>>> import numpy as np
>>> np.set_printoptions(suppress=True, linewidth=160)
>>> f = np.array([-2, 3, 0, -2, 2, 0, 1, 0]) + 0.5
>>> K = np.eye(8) - 2 * np.outer(f, f) / (f @ f)
>>> K.round(2)
array([[ 0.83,  0.4 ,  0.06, -0.17,  0.29,  0.06,  0.17,  0.06],
       [ 0.4 ,  0.06, -0.13,  0.4 , -0.67, -0.13, -0.4 , -0.13],
       [ 0.06, -0.13,  0.98,  0.06, -0.1 , -0.02, -0.06, -0.02],
       [-0.17,  0.4 ,  0.06,  0.83,  0.29,  0.06,  0.17,  0.06],
       [ 0.29, -0.67, -0.1 ,  0.29,  0.52, -0.1 , -0.29, -0.1 ],
       [ 0.06, -0.13, -0.02,  0.06, -0.1 ,  0.98, -0.06, -0.02],
       [ 0.17, -0.4 , -0.06,  0.17, -0.29, -0.06,  0.83, -0.06],
       [ 0.06, -0.13, -0.02,  0.06, -0.1 , -0.02, -0.06,  0.98]])
>>> [round(float(np.linalg.det(K[:i, :i])), 2) + 0 for i in range(1, 9)]
[0.83, -0.12, -0.13, -0.31, -0.79, -0.81, -0.98, -1.0]
>>> ev, V = np.linalg.eigh(K)
>>> ev.sum(), np.trace(K)
(np.float64(6.0), np.float64(6.0))
>>> np.round(V @ np.diag(ev) @ V.T, 2)
array([[ 0.83,  0.4 ,  0.06, -0.17,  0.29,  0.06,  0.17,  0.06],
       [ 0.4 ,  0.06, -0.13,  0.4 , -0.67, -0.13, -0.4 , -0.13],
       [ 0.06, -0.13,  0.98,  0.06, -0.1 , -0.02, -0.06, -0.02],
       [-0.17,  0.4 ,  0.06,  0.83,  0.29,  0.06,  0.17,  0.06],
       [ 0.29, -0.67, -0.1 ,  0.29,  0.52, -0.1 , -0.29, -0.1 ],
       [ 0.06, -0.13, -0.02,  0.06, -0.1 ,  0.98, -0.06, -0.02],
       [ 0.17, -0.4 , -0.06,  0.17, -0.29, -0.06,  0.83, -0.06],
       [ 0.06, -0.13, -0.02,  0.06, -0.1 , -0.02, -0.06,  0.98]])
>>> x0 = np.array([-2, 2, 0, 1, 1, -1, -1, -2])
>>> np.round(np.sort(np.abs(np.degrees(np.angle(np.linalg.eigvals(K))))), 2)
array([  0.,   0.,   0.,   0.,   0.,   0.,   0., 180.])
>>> np.round(np.linalg.inv(K), 2)
array([[ 0.83,  0.4 ,  0.06, -0.17,  0.29,  0.06,  0.17,  0.06],
       [ 0.4 ,  0.06, -0.13,  0.4 , -0.67, -0.13, -0.4 , -0.13],
       [ 0.06, -0.13,  0.98,  0.06, -0.1 , -0.02, -0.06, -0.02],
       [-0.17,  0.4 ,  0.06,  0.83,  0.29,  0.06,  0.17,  0.06],
       [ 0.29, -0.67, -0.1 ,  0.29,  0.52, -0.1 , -0.29, -0.1 ],
       [ 0.06, -0.13, -0.02,  0.06, -0.1 ,  0.98, -0.06, -0.02],
       [ 0.17, -0.4 , -0.06,  0.17, -0.29, -0.06,  0.83, -0.06],
       [ 0.06, -0.13, -0.02,  0.06, -0.1 , -0.02, -0.06,  0.98]])
>>> [p for p in range(1, 25) if np.allclose(np.linalg.matrix_power(K, p), np.eye(8))]
[2, 4, 6, 8, 10, 12, 14, 16, 18, 20, 22, 24]
>>> np.round(K.T @ (K @ x0), 2) + 0
array([-2.,  2.,  0.,  1.,  1., -1., -1., -2.])
